$ python3 -q
>>> import numpy as np
>>> from numpy import linalg as LA
>>> np.set_printoptions(suppress=True, linewidth=160)
>>> m1 = np.load("x.npy")
>>> m1
array([[0, 1, 1],
       [1, 2, 4],
       [1, 4, 0]])
>>> def softmax(z):
...     e = np.exp(z - z.max(axis=-1, keepdims=True))
...     return e / e.sum(axis=-1, keepdims=True)
... 
>>> np.round(softmax(10 * m1[2]), 1) + 0
array([0., 1., 0.])
>>> np.round(softmax(m1[2]), 1) + 0
array([0. , 0.9, 0. ])
>>> softmax(m1).sum(axis=1)
array([1., 1., 1.])
>>> S = m1 @ m1.T / np.sqrt(3)
>>> np.round(softmax(S)[2] @ m1, 1) + 0
array([1., 4., 0.])
>>> np.round(softmax(S + np.triu(np.full(S.shape, -np.inf), 1)), 1) + 0
array([[1., 0., 0.],
       [0., 1., 0.],
       [0., 0., 1.]])
>>> rng = np.random.default_rng(72663)
>>> idx = rng.permutation(3)
>>> idx
array([0, 2, 1])
>>> A2 = m1[idx][:, idx]
>>> np.round(np.sort(np.abs(LA.eigvals(A2))), 1)
array([0.3, 3.1, 5.5])
>>> np.round(LA.det(A2), 1), np.round(LA.det(m1[idx]), 1)
(np.float64(6.0), np.float64(-6.0))
>>> np.trace(A2)
np.int64(2)
>>> E = np.array([[1, 0, 0, 1], [2, 3, 1, 1], [0, 0, 0, 0], [0, 0, 2, 1]]) * (rng.random((4, 4)) < 0.3)
>>> E
array([[0, 0, 0, 0],
       [0, 0, 1, 1],
       [0, 0, 0, 0],
       [0, 0, 2, 0]])
>>> A2 = np.array([[-2, 0, -2], [0, 0, -1]])
>>> cent = np.kron(A2, E)
>>> LA.matrix_rank(cent)
np.int64(4)
>>> np.round(LA.norm(cent, 2), 1), round(float(LA.norm(A2, 2) * LA.norm(E, 2)), 1)
(np.float64(6.7), 6.7)
>>> w1 = np.array([[1, -7, -5, -5], [-8, -4, -3, 7], [1, 1, -5, 3], [-9, 8, 8, 0]])
>>> beta = np.array([4, 3, -4, 2])
>>> act = np.maximum(E @ w1 + beta, 0)
>>> act
array([[ 4,  3,  0,  2],
       [ 0, 12,  0,  5],
       [ 4,  3,  0,  2],
       [ 6,  5,  0,  8]])
>>> (act > 0).astype(int)
array([[1, 1, 0, 1],
       [0, 1, 0, 1],
       [1, 1, 0, 1],
       [1, 1, 0, 1]])
>>> cent = np.array([[-3, 6, 2], [0, 9, -9], [4, -9, 9], [8, -9, 7]])
>>> act @ cent
array([[  4,  33,  -5],
       [ 40,  63, -73],
       [  4,  33,  -5],
       [ 46,   9,  23]])
>>> w1 @ cent
array([[ -63,   33,  -15],
       [  68, -120,   42],
       [   1,   33,  -31],
       [  59,  -54,  -18]])
>>> vals, V = LA.eigh(m1)
>>> x0 = np.array([8, 9, 6])
>>> np.round(V * np.maximum(vals, 0) @ V.T, 1)
array([[0.3, 1. , 0.8],
       [1. , 3.2, 2.5],
       [0.8, 2.5, 2. ]])
>>> x0 @ m1 @ x0
np.int64(834)
>>> np.round(LA.eigvalsh(m1[1:, 1:]), 1)
array([-3.1,  5.1])
>>> np.round(V * np.abs(vals) @ V.T, 1)
array([[0.7, 1.1, 0.6],
       [1.1, 4.3, 1. ],
       [0.6, 1. , 3.9]])
>>> X = np.tril(np.array([[1, 3, 3, 0], [2, 3, 0, 2], [3, 2, 3, 0], [3, 1, 0, 0]]), -1) + np.eye(4, dtype=int)
>>> X
array([[1, 0, 0, 0],
       [2, 1, 0, 0],
       [3, 2, 1, 0],
       [3, 1, 0, 1]])
>>> vals, V = LA.eig(m1)
>>> np.round(m1 @ V[:, 0] - vals[0] * V[:, 0], 1) + 0
array([0., 0., 0.])
>>> np.round(np.sort(LA.eigvals(m1.T)), 1)
array([-3.1, -0.3,  5.5])
>>> np.round(np.sort(LA.eigvals(LA.inv(m1))), 1)
array([-2.9, -0.3,  0.2])
>>> np.round(np.sort(LA.eigvals(m1 @ m1)), 1)
array([ 0.1,  9.8, 30.1])
>>> x0 = np.array([0, 2, 2, 0])
>>> rhs = X @ x0
>>> beta, lr = np.zeros(4), 1 / LA.norm(X, 2) ** 2
>>> for i in range(10):
...     beta -= lr * X.T @ (X @ beta - rhs)
...     if i % 2 == 0: print(i, round(LA.norm(X @ beta - rhs), 1))
... 
0 2.6
2 2.3
4 2.1
6 1.9
8 1.8
>>> round(float(LA.cond(X)), 1)
17.1
>>> idx = rng.permutation(4)
>>> idx
array([1, 0, 2, 3])
>>> A2 = X[idx][:, idx]
>>> round(LA.det(A2), 1), round(LA.det(X[idx]), 1)
(np.float64(1.0), np.float64(-1.0))
>>> np.round(np.sort(np.abs(LA.eigvals(A2))), 1)
array([1., 1., 1., 1.])
>>> round(float(np.abs(LA.eigvals(X)).max()), 1)
1.0
>>> assert X == X.T
Traceback (most recent call last):
  File "<python-input-57>", line 1, in <module>
    assert X == X.T
           ^^^^^^^^
ValueError: The truth value of an array with more than one element is ambiguous. Use a.any() or a.all()
>>> F = np.array([[-2.0, 0.0, 0.0, 0.0],
...     [0.0, 9.0, 9.0, -8.0],
...     [0.0, -1.0, -6.0, -4.0],
...     [0.0, 1.0, -4.0, 5.0]])
>>> x0 = np.array([8, 0, 6, 5])
>>> np.sign((F @ x0).round(6))
array([-1.,  1., -1.,  1.])
>>> np.einsum("ij,j->i", F, x0)
array([-16.,  14., -56.,   1.])
>>> LA.norm(F @ x0) <= LA.norm(F, 2) * LA.norm(x0) + 1e-9
np.True_
>>> (F @ x0).argmax()
np.int64(1)
>>> F @ np.eye(4)[3]
array([ 0., -8., -4.,  5.])
>>> J = np.load("data.npy")
>>> J
array([[ -3.4,  -3.9,  -1.4],
       [  3. ,  -3.6,  -1.4],
       [  0.7,   0.4,   2.9],
       [  4.1,   1.7,   1.9],
       [ -5.3,   2. ,   1.2],
       [ -1.7,  -2.3,   0.6],
       [ -2.9,   4.3,   0.1],
       [  6.3,   0.7,  -0.6],
       [  3.8,   6.2,  -1.1],
       [-12.7,  -1.6,   2.4],
       [ -6.5,  -3.2,   1. ],
       [  5.5,   1. ,   0.2],
       [ -0.8,   2.2,   1.1],
       [  6.9,   0. ,  -1.5],
       [  7.7,   0.4,  -2.3],
       [  1.9,  -1.2,  -0.7],
       [ -0.3,   3.4,  -2. ],
       [ -5.5,   5.9,  -0.6],
       [ -2.3,   8. ,  -0.6],
       [  0.1,  -1.5,   1.4],
       [ -6. ,  -5.9,   0.3],
       [ -4.8,  -0.3,  -1.3],
       [  4.7,  -0.2,   0.7]])
>>> x0 = np.array([0, 9, 9])
>>> rhs = J @ x0
>>> beta, lr = np.zeros(3), 1 / LA.norm(J, 2) ** 2
>>> for i in range(60):
...     beta -= lr * J.T @ (J @ beta - rhs)
...     if i % 10 == 0: print(i, round(LA.norm(J @ beta - rhs), 1))
... 
0 96.3
10 28.2
20 14.8
30 7.8
40 4.1
50 2.1
>>> beta.round(1) + 0
array([0. , 9. , 8.8])
>>> cent = J[[6, 5]].astype(float)
>>> for _ in range(6):
...     idx = LA.norm(J[:, None] - cent, axis=-1).argmin(axis=1)
...     cent = np.array([J[idx == j].mean(axis=0) for j in range(2)])
... 
>>> idx
array([0, 1, 1, 1, 0, 0, 0, 1, 1, 0, 0, 1, 0, 1, 1, 1, 1, 0, 0, 1, 0, 0, 1])
>>> np.bincount(idx)
array([11, 12])
>>> np.abs(cent[1] - cent[0]).argmax()
np.int64(0)
>>> cent.round(1)
array([[-4.7,  0.5,  0.3],
       [ 3.7,  0.6, -0.2]])
>>> np.round(cent[1] - cent[0], 1)
array([ 8.4,  0.1, -0.5])
>>> proj = J @ LA.solve(J.T @ J, J.T)
>>> np.round(np.diag(proj), 1) + 0
array([0.2, 0.1, 0.2, 0.2, 0.1, 0. , 0.1, 0.1, 0.2, 0.3, 0.1, 0.1, 0.1, 0.1, 0.2, 0. , 0.1, 0.2, 0.3, 0.1, 0.2, 0.1, 0.1])
>>> np.round(np.trace(proj), 1)
np.float64(3.0)
>>> LA.matrix_rank(np.eye(23) - proj)
np.int64(20)
>>> np.round(LA.eigvalsh(proj), 1) + 0
array([0., 0., 0., 0., 0., 0., 0., 0., 0., 0., 0., 0., 0., 0., 0., 0., 0., 0., 0., 0., 1., 1., 1.])
>>> np.round(proj @ J[:, 2], 1)
array([-1.4, -1.4,  2.9,  1.9,  1.2,  0.6,  0.1, -0.6, -1.1,  2.4,  1. ,  0.2,  1.1, -1.5, -2.3, -0.7, -2. , -0.6, -0.6,  1.4,  0.3, -1.3,  0.7])
>>> x0 = np.array([5, 5, 3])
>>> rhs = J @ x0
>>> np.round(LA.solve(J.T @ J, J.T @ rhs), 1)
array([5., 5., 3.])
>>> np.round(LA.pinv(J) @ J, 1) + 0
array([[1., 0., 0.],
       [0., 1., 0.],
       [0., 0., 1.]])
>>> np.round(LA.lstsq(J, rhs)[0], 1)
array([5., 5., 3.])
>>> rhs = rhs + 0.1 * rng.normal(size=23)
>>> rhs.round(1)
array([-40.9,  -7.2,  14.3,  34.8, -13. , -18.2,   7.1,  33.4,  46.7, -64.1, -45.5,  33. ,  10.2,  29.8,  33.5,   1.5,   9.5,   0.1,  26.6,  -2.8, -58.6,
       -29.2,  24.7])
>>> beta, *_ = LA.lstsq(J, rhs)
>>> beta.round(1)
array([5., 5., 3.])
>>> [round(float(LA.norm(LA.solve(J.T @ J + lam * np.eye(3), J.T @ rhs))), 2) for lam in (0, 1, 10, 100)]
[7.69, 7.63, 7.2, 5.54]
>>> beta.round()
array([5., 5., 3.])
>>> K = rng.normal(size=(12, 3)) + 5 * np.array([0, 0, 1])
>>> K.round(1)
array([[ 0.1, -0.4,  6.7],
       [ 0.4,  0.6,  4.8],
       [-0.8, -2.4,  5.8],
       [ 1.2,  0.6,  3.4],
       [ 1.2, -0.4,  5.4],
       [ 0.1,  1.8,  3.4],
       [-0.6,  0.2,  4.2],
       [-0.5,  0.4,  5.3],
       [-1.4, -1.7,  5.2],
       [ 0.7, -0.2,  5. ],
       [-0.6,  0.3,  5.8],
       [-1.2, -0.3,  5.7]])
>>> # column 2 dominates
>>> cen = (K - K.mean(axis=0)) / K.std(axis=0)
>>> np.argwhere(np.abs(cen) > 2)
array([[2, 1]])
>>> beta = LA.lstsq(np.delete(cen, 0, axis=1), cen[:, 0])[0]
>>> beta.round(1)
array([ 0.3, -0.1])
>>> np.abs(beta).argmax()
np.int64(0)
>>> cov = np.cov(K, rowvar=False)
>>> np.round(K.std(axis=0), 1)
array([0.8, 1.1, 1. ])
>>> round(np.corrcoef(K[:, 1], K[:, 0])[0, 1], 1)
np.float64(0.4)
>>> np.round(LA.eigvalsh(cov)[::-1], 1)
array([2. , 0.6, 0.4])
>>> np.round(np.corrcoef(K.T), 1)
array([[ 1. ,  0.4, -0.3],
       [ 0.4,  1. , -0.6],
       [-0.3, -0.6,  1. ]])
>>> arr = np.array([[0.2, 0.8, -1.0],
...     [0.7, 1.5, 0.5],
...     [-0.3, 0.3, -0.9],
...     [0.2, -1.2, -0.3],
...     [3.1, 0.2, -1.2],
...     [-0.1, -0.8, 0.7],
...     [-0.2, -1.2, 0.1],
...     [0.1, 0.2, 0.8],
...     [0.3, -0.7, -1.1],
...     [-1.1, 1.4, -1.6],
...     [-2.8, 0.6, 1.5],
...     [-0.1, -3.4, -0.5],
...     [-0.5, 1.9, -0.6],
...     [-0.8, -0.1, 2.4],
...     [0.8, 0.5, -0.5],
...     [-0.7, -1.4, -0.1],
...     [-2.5, 0.4, 0.2],
...     [0.2, 0.1, 0.3],
...     [0.7, 0.7, 0.4],
...     [-0.3, 1.6, 1.0]])
>>> arr[:, 2] = 5 * arr[:, 0] + 0.3 * rng.normal(size=20)
>>> arr.round(1)
array([[  0.2,   0.8,   0.8],
       [  0.7,   1.5,   3.1],
       [ -0.3,   0.3,  -0.9],
       [  0.2,  -1.2,   1.1],
       [  3.1,   0.2,  15.8],
       [ -0.1,  -0.8,  -0.8],
       [ -0.2,  -1.2,  -1.1],
       [  0.1,   0.2,   0.3],
       [  0.3,  -0.7,   1.3],
       [ -1.1,   1.4,  -5.7],
       [ -2.8,   0.6, -13.8],
       [ -0.1,  -3.4,  -0.1],
       [ -0.5,   1.9,  -2.7],
       [ -0.8,  -0.1,  -4.1],
       [  0.8,   0.5,   3.4],
       [ -0.7,  -1.4,  -3.3],
       [ -2.5,   0.4, -12.7],
       [  0.2,   0.1,   0.9],
       [  0.7,   0.7,   3.7],
       [ -0.3,   1.6,  -1.6]])
>>> # column 2 is much longer than the rest
>>> np.round(LA.eigvals(X).sum().real, 1)
np.float64(4.0)
>>> np.round(LA.eigvals(X), 1)
array([1., 1., 1., 1.])
>>> np.einsum("ij,ji->", X, X)
np.int64(4)
>>> round(LA.det(X.T), 1)
np.float64(1.0)
>>> round(LA.det(X[::-1]), 1)
np.float64(1.0)
>>> np.poly(X)
array([ 1., -4.,  6., -4.,  1.])
>>> np.kron(np.eye(2, dtype=int), X)
array([[1, 0, 0, 0, 0, 0, 0, 0],
       [2, 1, 0, 0, 0, 0, 0, 0],
       [3, 2, 1, 0, 0, 0, 0, 0],
       [3, 1, 0, 1, 0, 0, 0, 0],
       [0, 0, 0, 0, 1, 0, 0, 0],
       [0, 0, 0, 0, 2, 1, 0, 0],
       [0, 0, 0, 0, 3, 2, 1, 0],
       [0, 0, 0, 0, 3, 1, 0, 1]])
>>> round(LA.det(2 * X), 1), np.round(LA.det(X), 1)
(np.float64(16.0), np.float64(1.0))
>>> proj = arr @ LA.solve(arr.T @ arr, arr.T)
>>> np.allclose(proj @ proj, proj)
True
>>> np.round(proj @ arr[:, 0], 1)
array([ 0.2,  0.7, -0.3,  0.2,  3.1, -0.1, -0.2,  0.1,  0.3, -1.1, -2.8, -0.1, -0.5, -0.8,  0.8, -0.7, -2.5,  0.2,  0.7, -0.3])
>>> idx = arr[:, 0] > np.median(arr[:, 0])
>>> u = arr[idx].mean(axis=0) - arr[~idx].mean(axis=0)
>>> u.round(1)
array([1.6, 0.3, 7.6])
>>> idx.astype(int)
array([1, 1, 0, 1, 1, 0, 0, 1, 1, 0, 0, 0, 0, 0, 1, 0, 0, 1, 1, 0])
>>> D = LA.norm(arr[:, None] - arr[None], axis=-1)
>>> np.round(LA.norm(arr - arr.mean(axis=0), axis=1), 1)
array([ 1.8,  4.2,  0.3,  2.4, 17. ,  0.9,  1.3,  1.2,  2.3,  5.1, 13.3,  3.5,  2.6,  3.4,  4.3,  2.9, 12.1,  1.7,  4.7,  1.7])
>>> np.round(LA.norm(arr, axis=1), 1)
array([ 1.1,  3.5,  1. ,  1.7, 16.1,  1.2,  1.6,  0.4,  1.5,  6. , 14.1,  3.4,  3.3,  4.2,  3.5,  3.6, 13. ,  0.9,  3.8,  2.3])
>>> D[:5, :5].round(1)
array([[ 0. ,  2.5,  1.8,  2. , 15.3],
       [ 2.5,  0. ,  4.3,  3.4, 13. ],
       [ 1.8,  4.3,  0. ,  2.6, 17. ],
       [ 2. ,  3.4,  2.6,  0. , 15. ],
       [15.3, 13. , 17. , 15. ,  0. ]])
>>> feats = rng.normal(size=(26, 3))
>>> feats = 3 * feats / LA.norm(feats, axis=1, keepdims=True)
>>> feats.round(1) + 0
array([[-0.4, -2.3,  1.9],
       [-2. ,  1.4, -1.7],
       [-1.5,  0.9,  2.4],
       [-2.2,  1.9,  0.8],
       [-1. , -2.6, -1. ],
       [-1.9,  1.9,  1.4],
       [ 0.7, -2.9,  0.1],
       [ 0.3, -3. , -0.3],
       [-1.7,  1.3, -2.1],
       [ 2.3,  0.8,  1.7],
       [-1.5, -2.5, -0.8],
       [ 1. ,  2.2,  1.8],
       [ 1.7,  2.2, -1.2],
       [-0.7, -0.3, -2.9],
       [ 0.9, -2.3,  1.8],
       [-0.5, -0.4,  2.9],
       [ 2. ,  1.8, -1.4],
       [ 2. , -2.3,  0. ],
       [ 1.7,  2.5, -0.2],
       [ 1.7,  0.7,  2.4],
       [-2.2,  2.1, -0.1],
       [ 0.1,  2.5, -1.7],
       [ 2.6,  0.2,  1.5],
       [ 1.5,  2.3,  1.2],
       [ 0.6,  2.2,  1.9],
       [-2.9, -0.1, -0.8]])
>>> cov = np.cov(feats, rowvar=False)
>>> cov.round(1) + 0
array([[2.7, 0.1, 0.7],
       [0.1, 3.8, 0. ],
       [0.7, 0. , 2.6]])
>>> np.argsort(-feats.std(axis=0).round(6), kind="stable")
array([1, 0, 2])
>>> np.round(np.median(feats, axis=0), 1)
array([0.2, 0.8, 0.1])
>>> np.round(np.polyfit(feats[:, 0], feats[:, 2], 1), 1)
array([0.2, 0.3])
>>> x0 = np.ones(3)
>>> for _ in range(3):
...     x0 = cov @ x0
...     x0 /= LA.norm(x0)
...     print(round(x0 @ cov @ x0, 1))
... 
3.6
3.6
3.6
>>> x0.round(1)
array([0.5, 0.7, 0.5])
